$ python3 -q
>>> import numpy as np
>>> import numpy.linalg as la
>>> np.set_printoptions(precision=2, suppress=True, linewidth=160)
>>> A = np.load("mat.npy")
>>> A
array([[ 4, -7,  0,  0],
       [-2, -3,  0,  0],
       [ 0,  0,  4, -7],
       [ 0,  0, -2, -3]])
>>> f, g = A[3], A[1]
>>> f @ f
np.int64(13)
>>> pr = (f @ g) / (f @ f) * f
>>> g - pr
array([-2., -3.,  0.,  0.])
>>> la.matrix_rank(np.outer(f, g))
np.int64(1)
>>> hat = np.triu(np.array([[0, 0, 0, 0], [1, 3, 2, 3], [3, 0, 2, 0], [0, 1, 1, 3]]), 1) + np.eye(4)
>>> M2 = hat @ A @ la.inv(hat)
>>> la.matrix_rank(M2)
np.int64(4)
>>> M2
array([[  4.,  -7.,  14.,  21.],
       [ -2.,  -3.,   8., -14.],
       [  0.,   0.,   4.,  -7.],
       [  0.,   0.,  -2.,  -3.]])
>>> hat @ A - A @ hat
array([[  0.,   0.,  14.,  21.],
       [  0.,   0.,   8., -14.],
       [  0.,   0.,   0.,   0.],
       [  0.,   0.,   0.,   0.]])
>>> q, r_ = la.qr(A)
>>> round(abs(r_[0, 0]), 2), np.round(la.norm(A[:, 0]), 2)
(np.float64(4.47), np.float64(4.47))
>>> np.round(q.T @ q, 2) + 0
array([[1., 0., 0., 0.],
       [0., 1., 0., 0.],
       [0., 0., 1., 0.],
       [0., 0., 0., 1.]])
>>> q @ r_
array([[ 4., -7.,  0.,  0.],
       [-2., -3.,  0.,  0.],
       [ 0.,  0.,  4., -7.],
       [ 0.,  0., -2., -3.]])
>>> q.shape, r_.shape
((4, 4), (4, 4))
>>> np.abs(np.diag(r_))
array([4.47, 5.81, 4.47, 5.81])
>>> q = A.astype(float).copy()
>>> for j in range(4):
...     q[:, j] -= q[:, :j] @ (q[:, :j].T @ q[:, j])
...     q[:, j] /= la.norm(q[:, j])
... 
>>> np.round(q.T @ q, 2) + 0
array([[1., 0., 0., 0.],
       [0., 1., 0., 0.],
       [0., 0., 1., 0.],
       [0., 0., 0., 1.]])
>>> q
array([[ 0.89, -0.45,  0.  ,  0.  ],
       [-0.45, -0.89,  0.  ,  0.  ],
       [ 0.  ,  0.  ,  0.89, -0.45],
       [ 0.  ,  0.  , -0.45, -0.89]])
>>> F = np.load("arr.npy")
>>> F
array([[0, 0, 1, 0],
       [0, 0, 0, 0],
       [1, 0, 0, 0],
       [0, 0, 0, 0]])
>>> rng = np.random.default_rng(16)
>>> z = rng.permutation(4)
>>> z
array([1, 0, 3, 2])
>>> M2 = F[z][:, z]
>>> np.trace(M2)
np.int64(0)
>>> M2
array([[0, 0, 0, 0],
       [0, 0, 0, 1],
       [0, 0, 0, 0],
       [0, 1, 0, 0]])
>>> np.diag(M2)
array([0, 0, 0, 0])
>>> m1 = np.loadtxt("test16.csv", delimiter=",")
>>> m1
array([[  1.,   1.,   8.],
       [  7.,   3.,  10.],
       [  8.,   3.,  16.],
       [ 15.,   5.,  21.],
       [ 15.,  10.,  22.],
       [ 19.,  11.,  29.],
       [ 25.,  20.,  32.],
       [ 27.,  23.,  41.],
       [ 36.,  32.,  48.],
       [ 37.,  37.,  56.],
       [ 45.,  44.,  58.],
       [ 52.,  46.,  67.],
       [ 56.,  48.,  68.],
       [ 62.,  48.,  74.],
       [ 71.,  48.,  75.],
       [ 78.,  48.,  78.],
       [ 83.,  57.,  82.],
       [ 85.,  58.,  88.],
       [ 90.,  65.,  94.],
       [ 95.,  70.,  99.],
       [ 97.,  70., 102.],
       [106.,  77., 106.],
       [108.,  86., 111.],
       [110.,  87., 114.]])
>>> M2 = m1 / la.norm(m1, axis=1, keepdims=True)
>>> cov = M2 @ M2.T
>>> np.round(np.degrees(np.arccos(np.clip(cov[7, 3], -1, 1))), 2)
np.float64(14.29)
>>> feats = np.load("case14.npy")
>>> feats
array([[1.  , 0.7 , 0.49, 0.34, 0.24],
       [0.7 , 1.  , 0.7 , 0.49, 0.34],
       [0.49, 0.7 , 1.  , 0.7 , 0.49],
       [0.34, 0.49, 0.7 , 1.  , 0.7 ],
       [0.24, 0.34, 0.49, 0.7 , 1.  ]])
>>> hat = np.triu(np.array([[-1, 1, -1, 0, 0],
...     [-3, 1, -3, 2, 0],
...     [1, 1, -1, 3, 1],
...     [2, -2, 3, -2, 0],
...     [-3, 2, 3, 1, -3]]), 1) + np.eye(5)
>>> M2 = hat @ feats @ la.inv(hat)
>>> round(float(la.det(M2)), 2)
0.07
>>> w, V = la.eigh(feats)
>>> np.abs(V[:, -1]).round(6).argmax()
np.int64(2)
>>> np.round(V.T @ V, 2) + 0
array([[1., 0., 0., 0., 0.],
       [0., 1., 0., 0., 0.],
       [0., 0., 1., 0., 0.],
       [0., 0., 0., 1., 0.],
       [0., 0., 0., 0., 1.]])
>>> la.svd(feats, compute_uv=False)
array([3.1 , 1.02, 0.43, 0.25, 0.19])
>>> data = np.loadtxt("block17.csv", delimiter=",")
>>> data
array([[ 0.81,  0.  , -0.59,  0.  ],
       [ 0.  ,  1.  ,  0.  ,  0.  ],
       [ 0.59,  0.  ,  0.81,  0.  ],
       [ 0.  ,  0.  ,  0.  ,  1.  ]])
>>> # 3 blocks once reordered
>>> M2 = np.array([[2, -2], [2, -2], [-2, -1], [-2, -1]])
>>> la.matrix_rank(data @ M2)
np.int64(2)
>>> la.matrix_rank(np.vstack([data, M2.T]))
np.int64(4)
>>> M2.T @ data.T
array([[ 2.79,  2.  , -0.44, -2.  ],
       [-1.03, -2.  , -1.98, -1.  ]])
>>> la.eigvals(data)
array([0.81+0.59j, 0.81-0.59j, 1.  +0.j  , 1.  +0.j  ])
>>> round(float(la.det(2 * data)), 2), np.round(la.det(data), 2)
(16.0, np.float64(1.0))
>>> round(float(la.eigvals(data).sum().real), 2)
3.62
>>> x = np.array([-2, 0, 0, -2])
>>> [p for p in range(1, 25) if np.allclose(la.matrix_power(data, p), np.eye(4))]
[10, 20]
>>> np.abs(la.eigvals(data))
array([1., 1., 1., 1.])
>>> round(la.det(data), 2)
np.float64(1.0)
>>> np.sort(np.abs(np.degrees(np.angle(la.eigvals(data)))))
array([ 0.,  0., 36., 36.])
>>> 4 - la.matrix_rank(data - np.eye(4), tol=1e-8)
np.int64(2)
>>> q = data.astype(float).copy()
>>> for j in range(4):
...     q[:, j] -= q[:, :j] @ (q[:, :j].T @ q[:, j])
...     q[:, j] /= la.norm(q[:, j])
... 
>>> np.round(q.T @ q, 2) + 0
array([[1., 0., 0., 0.],
       [0., 1., 0., 0.],
       [0., 0., 1., 0.],
       [0., 0., 0., 1.]])
>>> q
array([[ 0.81,  0.  , -0.59,  0.  ],
       [ 0.  ,  1.  ,  0.  ,  0.  ],
       [ 0.59,  0.  ,  0.81,  0.  ],
       [ 0.  ,  0.  ,  0.  ,  1.  ]])
>>> round(la.det(data), 2)
np.float64(1.0)
>>> data @ data
array([[ 0.31,  0.  , -0.95,  0.  ],
       [ 0.  ,  1.  ,  0.  ,  0.  ],
       [ 0.95,  0.  ,  0.31,  0.  ],
       [ 0.  ,  0.  ,  0.  ,  1.  ]])
>>> np.sort(la.eigvals(data).real)
array([0.81, 0.81, 1.  , 1.  ])
>>> (data != 0).astype(int)
array([[1, 0, 1, 0],
       [0, 1, 0, 0],
       [1, 0, 1, 0],
       [0, 0, 0, 1]])
>>> E = np.array([[6, 3, 18, 9],
...     [-9, 4, -27, 12],
...     [-18, -9, -18, -9],
...     [27, -12, 27, -12]])
>>> W = np.array([[1, -1], [2, -2], [-1, -3], [-3, 2]])
>>> b = np.array([-1, -2])
>>> act = np.maximum(E @ W + b, 0)
>>> act
array([[  0,   0],
       [  0, 104],
       [  8,  70],
       [ 11,   0]])
>>> W2 = np.array([[0, -1, -3], [0, 5, -1]])
>>> W @ W2
array([[  0,  -6,  -2],
       [  0, -12,  -4],
       [  0, -14,   6],
       [  0,  13,   7]])
>>> z = rng.permutation(5)
>>> z
array([2, 0, 3, 4, 1])
>>> M2 = feats[z][:, z]
>>> M2
array([[1.  , 0.49, 0.7 , 0.49, 0.7 ],
       [0.49, 1.  , 0.34, 0.24, 0.7 ],
       [0.7 , 0.34, 1.  , 0.7 , 0.49],
       [0.49, 0.24, 0.7 , 1.  , 0.34],
       [0.7 , 0.7 , 0.49, 0.34, 1.  ]])
>>> np.round(la.det(M2), 2), round(float(la.det(feats[z])), 2)
(np.float64(0.07), 0.07)
